% python3 -q
>>> import numpy as np
>>> np.set_printoptions(precision=3, suppress=True, linewidth=100)
>>> def rnd(a):
...     return np.round(a, 3) + 0
... 
>>> feats = np.array([[3, 4, 5, 6], [7, 8, 9, 10], [11, 12, 13, 14], [15, 16, 17, 18]])
>>> rng = np.random.default_rng(156)
>>> labels = rng.permutation(4)
>>> labels
array([1, 0, 3, 2])
>>> other = feats[labels][:, labels]
>>> rnd(np.sort(np.abs(np.linalg.eigvals(other))))
array([ 0.   ,  0.   ,  1.825, 43.825])
>>> np.allclose(other, feats)
False
>>> np.diag(other)
array([ 8,  3, 18, 13])
>>> np.trace(other)
np.int64(42)
>>> X = np.array([[0, 2, 1, 1], [2, 2, 1, 0], [2, 1, 3, 1]]) * (rng.random((3, 4)) < 0.3)
>>> X
array([[0, 2, 1, 0],
       [0, 0, 1, 0],
       [0, 0, 3, 0]])
>>> [round(float(x), 3) for x in np.linalg.svd(X, compute_uv=False)[:3]]
[3.396, 1.862, 0.0]
>>> np.linalg.matrix_rank(X, rtol=0.1)
np.int64(2)
>>> np.argsort(-np.linalg.norm(X, axis=0).round(6), kind="stable")[:3]
array([2, 1, 0])
>>> U, sig, Vh = np.linalg.svd(X, full_matrices=False)
>>> rnd(np.abs(Vh[0]))
array([0.   , 0.257, 0.966, 0.   ])
>>> rnd(U.T @ U)
array([[1., 0., 0.],
       [0., 1., 0.],
       [0., 0., 1.]])
>>> arr = np.load("run4.npy")
>>> rnd(arr)
array([[-0.185, -0.388, -0.612,  0.663],
       [ 0.37 , -0.658, -0.317, -0.575],
       [ 0.432,  0.633, -0.636, -0.096],
       [ 0.802, -0.127,  0.347,  0.47 ]])
>>> other = arr + rng.integers(-2, 3, (4, 1)) @ rng.integers(-2, 3, (1, 4))
>>> rnd(other)
array([[-2.185, -2.388,  1.388, -1.337],
       [ 2.37 ,  1.342, -2.317,  1.425],
       [-0.568, -0.367,  0.364, -1.096],
       [-0.198, -1.127,  1.347, -0.53 ]])
>>> rnd(np.linalg.svd(other - arr, compute_uv=False))
array([6.325, 0.   , 0.   , 0.   ])
>>> other - arr
array([[-2., -2.,  2., -2.],
       [ 2.,  2., -2.,  2.],
       [-1., -1.,  1., -1.],
       [-1., -1.,  1., -1.]])
>>> np.abs(other - arr).sum(axis=1)
array([8., 8., 4., 4.])
>>> M = np.load("mat.npy")
>>> M
array([[-0.345,  0.991,  0.851],
       [-0.178,  0.874,  0.558],
       [-0.1  ,  0.635,  0.336],
       [ 0.178, -0.874, -0.558],
       [-0.119,  0.716,  0.397],
       [ 0.04 , -0.291, -0.139],
       [ 0.197, -0.905, -0.604],
       [-0.139,  0.782,  0.454],
       [-0.397,  0.996,  0.9  ],
       [-0.217,  0.929,  0.647],
       [ 0.08 , -0.537, -0.273],
       [-0.273,  0.97 ,  0.753],
       [ 0.06 , -0.422, -0.207],
       [ 0.06 , -0.422, -0.207],
       [-0.273,  0.97 ,  0.753],
       [ 0.139, -0.782, -0.454],
       [-0.04 ,  0.291,  0.139],
       [ 0.06 , -0.422, -0.207],
       [-0.159,  0.834,  0.508],
       [-0.38 ,  0.995,  0.885],
       [ 0.04 , -0.291, -0.139]])
>>> C = M[[4, 5]].astype(float)
>>> for _ in range(4):
...     labels = np.linalg.norm(M[:, None] - C, axis=-1).argmin(axis=1)
...     C = np.array([M[labels == j].mean(axis=0) for j in range(2)])
... 
>>> labels
array([0, 0, 0, 1, 0, 1, 1, 0, 0, 0, 1, 0, 1, 1, 0, 1, 0, 1, 0, 0, 1])
>>> rnd(C[1] - C[0])
array([ 0.313, -1.381, -0.908])
>>> labels = M[:, 1] > np.median(M[:, 1])
>>> r0 = M[labels].mean(axis=0) - M[~labels].mean(axis=0)
>>> rnd(r0)
array([-0.313,  1.271,  0.881])
>>> np.argsort(-np.abs(r0).round(6), kind="stable")
array([1, 2, 0])
>>> ((M - M.mean(axis=0)) @ r0 > 0).astype(int)
array([1, 1, 1, 0, 1, 0, 0, 1, 1, 1, 0, 1, 0, 0, 1, 0, 0, 0, 1, 1, 0])
>>> labels.astype(int)
array([1, 1, 0, 0, 1, 0, 0, 1, 1, 1, 0, 1, 0, 0, 1, 0, 0, 0, 1, 1, 0])
>>> Xs = M - M.mean(axis=0)
>>> U, sig, Vh = np.linalg.svd(Xs, full_matrices=False)
>>> rnd(sig ** 2 / (sig ** 2).sum())
array([0.99, 0.01, 0.  ])
>>> rnd((sig ** 2).sum() ** 2 / (sig ** 4).sum())
np.float64(1.02)
>>> np.linalg.matrix_rank(Xs)
np.int64(3)
>>> W0 = np.load("layer14.npy")
>>> rnd(W0)
array([[ 0.687, -0.102, -0.452],
       [-0.102,  0.967, -0.148],
       [-0.452, -0.148,  0.347]])
>>> np.count_nonzero(W0)
np.int64(9)
>>> rnd(np.linalg.svd(W0, compute_uv=False))
array([1., 1., 0.])
>>> rnd(W0.mean(axis=0))
array([ 0.044,  0.239, -0.085])
>>> rnd(W0 - W0[0])
array([[ 0.   ,  0.   ,  0.   ],
       [-0.789,  1.069,  0.305],
       [-1.139, -0.045,  0.799]])
>>> rnd(W0.sum(axis=1))
array([ 0.132,  0.716, -0.254])
>>> np.linalg.matrix_rank(W0)
np.int64(2)
>>> rnd(np.linalg.norm(W0))
np.float64(1.414)
>>> np.argsort(-np.linalg.norm(W0, axis=0).round(6), kind="stable")[:3]
array([1, 0, 2])
>>> J = np.load("test2.npy")
>>> J
array([[0., 0., 3., 2.],
       [0., 0., 3., 3.],
       [3., 3., 0., 0.],
       [2., 3., 0., 0.]])
>>> U, sig, Vh = np.linalg.svd(J)
>>> rnd(sig)
array([5.541, 5.541, 0.541, 0.541])
>>> other = U[:, :2] @ np.diag(sig[:2]) @ Vh[:2]
>>> rnd(np.linalg.norm(J - other) / np.linalg.norm(J))
np.float64(0.097)
>>> rnd(other)
array([[0.   , 0.   , 2.733, 2.315],
       [0.   , 0.   , 3.226, 2.733],
       [2.733, 3.226, 0.   , 0.   ],
       [2.315, 2.733, 0.   , 0.   ]])
>>> labels = rng.permutation(4)
>>> other = J[:, labels] * rng.choice([-1, 1], 4)
>>> other
array([[-3., -0.,  2., -0.],
       [-3., -0.,  3., -0.],
       [-0., -3.,  0., -3.],
       [-0., -2.,  0., -3.]])
>>> U, _, Vh = np.linalg.svd(J.T @ other)
>>> labels
array([2, 0, 3, 1])
>>> rnd(U @ Vh)
array([[ 0., -1.,  0.,  0.],
       [ 0.,  0.,  0., -1.],
       [-1.,  0.,  0.,  0.],
       [ 0.,  0.,  1.,  0.]])
>>> rnd(np.linalg.lstsq(J, other)[0])
array([[ 0., -1.,  0.,  0.],
       [ 0.,  0.,  0., -1.],
       [-1.,  0.,  0.,  0.],
       [ 0.,  0.,  1.,  0.]])
>>> O = J.astype(float).copy()
>>> for j in range(4):
...     O[:, j] -= O[:, :j] @ (O[:, :j].T @ O[:, j])
...     O[:, j] /= np.linalg.norm(O[:, j])
... 
>>> rnd(O.T @ J)
array([[3.606, 4.16 , 0.   , 0.   ],
       [0.   , 0.832, 0.   , 0.   ],
       [0.   , 0.   , 4.243, 3.536],
       [0.   , 0.   , 0.   , 0.707]])
>>> rnd(O.T @ O)
array([[1., 0., 0., 0.],
       [0., 1., 0., 0.],
       [0., 0., 1., 0.],
       [0., 0., 0., 1.]])
>>> theta = np.radians(72)
>>> r_ = np.eye(4)
>>> r_[1, 1] = r_[0, 0] = np.cos(theta)
>>> r_[1, 0], r_[0, 1] = -np.sin(theta), np.sin(theta)
>>> rnd(r_)
array([[ 0.309,  0.951,  0.   ,  0.   ],
       [-0.951,  0.309,  0.   ,  0.   ],
       [ 0.   ,  0.   ,  1.   ,  0.   ],
       [ 0.   ,  0.   ,  0.   ,  1.   ]])
>>> other = J @ r_.T
>>> np.allclose(np.linalg.norm(J, axis=1), np.linalg.norm(other, axis=1))
True
>>> rnd(np.linalg.svd(J, compute_uv=False)), rnd(np.linalg.svd(other, compute_uv=False))
(array([5.541, 5.541, 0.541, 0.541]), array([5.541, 5.541, 0.541, 0.541]))
>>> rnd(np.linalg.det(r_)), rnd(np.trace(r_))
(np.float64(1.0), np.float64(2.618))
>>> np.allclose(J @ J.T, other @ other.T)
True
